% ipython --no-banner

In [1]: import numpy as np

In [2]: np.set_printoptions(suppress=True, linewidth=200)

In [3]: def rd(a):
   ...:     return np.round(a, 4) + 0
   ...: 

In [4]: A = np.array([[0, 2, 0, 1],
   ...:     [1, 1, 0, -3],
   ...:     [1, 3, 2, 1],
   ...:     [0, 1, -2, 0],
   ...:     [-2, 2, 2, 1],
   ...:     [-2, 2, 0, -3]])

In [5]: hat = A @ np.linalg.solve(A.T @ A, A.T)

In [6]: print(np.trace(hat))
4.0

In [7]: print(np.linalg.matrix_rank(np.eye(6) - hat))
2

In [8]: print(rd(np.linalg.eigvalsh(hat)))
[0. 0. 1. 1. 1. 1.]

In [9]: print(rd(np.diag(hat)))
[0.3553 0.6923 0.7724 0.7323 0.6625 0.7852]

In [10]: print(np.allclose(hat @ hat, hat))
True

In [11]: rng = np.random.default_rng(84023)

In [12]: other = A + rng.integers(-2, 3, (6, 2)) @ rng.integers(-2, 3, (2, 4))

In [13]: print(other)
[[-1  2  0  1]
 [ 0  1  0 -3]
 [ 6  7  0  1]
 [-2 -3  0  0]
 [-1  4  1  1]
 [ 3  6 -2 -3]]

In [14]: print(np.linalg.matrix_rank(other - A, tol=1e-8))
2

In [15]: left, s, vt = np.linalg.svd(other, full_matrices=False)

In [16]: print(rd(np.cumsum(s ** 2) / np.sum(s ** 2)))
[0.7942 0.9115 0.9904 1.    ]

In [17]: print(rd(left.T @ other @ vt.T))
[[12.3488  0.      0.      0.    ]
 [ 0.      4.7447  0.      0.    ]
 [ 0.      0.      3.8919  0.    ]
 [ 0.      0.      0.      1.3591]]

In [18]: print(rd(vt @ vt.T))
[[1. 0. 0. 0.]
 [0. 1. 0. 0.]
 [0. 0. 1. 0.]
 [0. 0. 0. 1.]]

In [19]: print(np.allclose(left * s @ vt, other))
True

In [20]: print(rd(s))
[12.3488  4.7447  3.8919  1.3591]

In [21]: print(rd(np.abs(vt[0])))
[0.5126 0.8521 0.0741 0.0753]

In [22]: W1 = np.array([[-4, 0, -1, -5, 0, -1],
    ...:     [-4, 1, 5, 1, 3, 2],
    ...:     [-3, -3, -5, -2, 0, 4],
    ...:     [4, 5, -2, 1, 4, 1]])

In [23]: b = np.array([0, -1, -2, 0, 2, 1])

In [24]: act = np.maximum(A @ W1 + b, 0)

In [25]: print((act > 0).astype(int))
[[0 1 1 1 1 1]
 [0 0 1 0 0 0]
 [0 1 0 0 1 1]
 [1 1 1 1 1 0]
 [0 0 0 1 1 1]
 [0 0 1 1 0 1]]

In [26]: print(rd((act > 0).mean(axis=0)))
[0.1667 0.5    0.6667 0.6667 0.6667 0.6667]

In [27]: W2 = np.array([[2, 2, 0], [0, 1, 0], [3, 3, 3], [0, 1, 3], [2, 3, 2], [3, 1, 2]])

In [28]: print(W1 @ W2)
[[-14 -17 -20]
 [ 19  20  28]
 [ -9 -22 -13]
 [ 13  21   7]]

In [29]: print(act @ W2)
[[60 69 63]
 [24 24 24]
 [75 61 60]
 [53 69 64]
 [72 61 83]
 [60 61 83]]

In [30]: m1 = np.maximum(np.array([[-1],
    ...:     [-2],
    ...:     [0],
    ...:     [1],
    ...:     [1],
    ...:     [1],
    ...:     [2],
    ...:     [1],
    ...:     [1],
    ...:     [1],
    ...:     [-1],
    ...:     [1],
    ...:     [2],
    ...:     [2],
    ...:     [-1],
    ...:     [1],
    ...:     [-2],
    ...:     [-1],
    ...:     [-1],
    ...:     [0],
    ...:     [-2],
    ...:     [0],
    ...:     [-1],
    ...:     [2],
    ...:     [-2],
    ...:     [-1],
    ...:     [-2],
    ...:     [-2],
    ...:     [-2],
    ...:     [-1],
    ...:     [1],
    ...:     [-2]]) @ np.array([[3, 0, 3, 1]]) + np.array([-3, 1, -3, 0]), 0)

In [31]: print(m1)
[[0 1 0 0]
 [0 1 0 0]
 [0 1 0 0]
 [0 1 0 1]
 [0 1 0 1]
 [0 1 0 1]
 [3 1 3 2]
 [0 1 0 1]
 [0 1 0 1]
 [0 1 0 1]
 [0 1 0 0]
 [0 1 0 1]
 [3 1 3 2]
 [3 1 3 2]
 [0 1 0 0]
 [0 1 0 1]
 [0 1 0 0]
 [0 1 0 0]
 [0 1 0 0]
 [0 1 0 0]
 [0 1 0 0]
 [0 1 0 0]
 [0 1 0 0]
 [3 1 3 2]
 [0 1 0 0]
 [0 1 0 0]
 [0 1 0 0]
 [0 1 0 0]
 [0 1 0 0]
 [0 1 0 0]
 [0 1 0 1]
 [0 1 0 0]]

In [32]: left, s, vt = np.linalg.svd(m1)

In [33]: print(np.argmax(s[:-1] / (s[1:] + 1e-6)) + 1)
3

In [34]: other = left[:, :3] @ np.diag(s[:3]) @ vt[:3]

In [35]: print(np.linalg.matrix_rank(m1, rtol=0.05))
3

In [36]: print(np.linalg.matrix_rank(other))
3

In [37]: print(rd(np.linalg.norm(m1 - other, 2)), rd(s[3]))
0.0 0.0

In [38]: left, s, vt = np.linalg.svd(m1)

In [39]: evecs = vt[:(s > 1e-8).sum()]

In [40]: vec = m1[2] + 2 * m1[31] + rng.integers(2) * np.eye(4)[1]

In [41]: print(vec)
[0. 4. 0. 0.]

In [42]: print(np.allclose(evecs.T @ evecs @ vec, vec))
True

In [43]: print(rd(np.diag(evecs.T @ evecs)))
[0.5 1.  0.5 1. ]

In [44]: left, s, vt = np.linalg.svd(m1, full_matrices=False)

In [45]: print(rd(vt @ vt.T))
[[1. 0. 0. 0.]
 [0. 1. 0. 0.]
 [0. 0. 1. 0.]
 [0. 0. 0. 1.]]

In [46]: print(rd(s))
[9.8911 5.1381 2.1833 0.    ]

In [47]: print(rd(left.T @ left))
[[1. 0. 0. 0.]
 [0. 1. 0. 0.]
 [0. 0. 1. 0.]
 [0. 0. 0. 1.]]

In [48]: data = np.loadtxt("dump.csv", delimiter=",")

In [49]: print(data)
[[ 2.  3.  4.  5.  6.]
 [ 7.  8.  9. 10. 11.]
 [12. 13. 14. 15. 16.]
 [17. 18. 19. 20. 21.]
 [22. 23. 24. 25. 26.]]

In [50]: other = np.array([[2, 2], [2, 1], [0, 0], [0, 0], [0, 2]])

In [51]: print(np.linalg.matrix_rank(data @ other))
2

In [52]: print(np.einsum("ik,kj->ji", data, other))
[[ 10.  30.  50.  70.  90.]
 [ 19.  44.  69.  94. 119.]]

In [53]: print(np.vstack([data, other.T]).shape)
(7, 5)

In [54]: print(np.einsum("ij->j", data))
[60. 65. 70. 75. 80.]
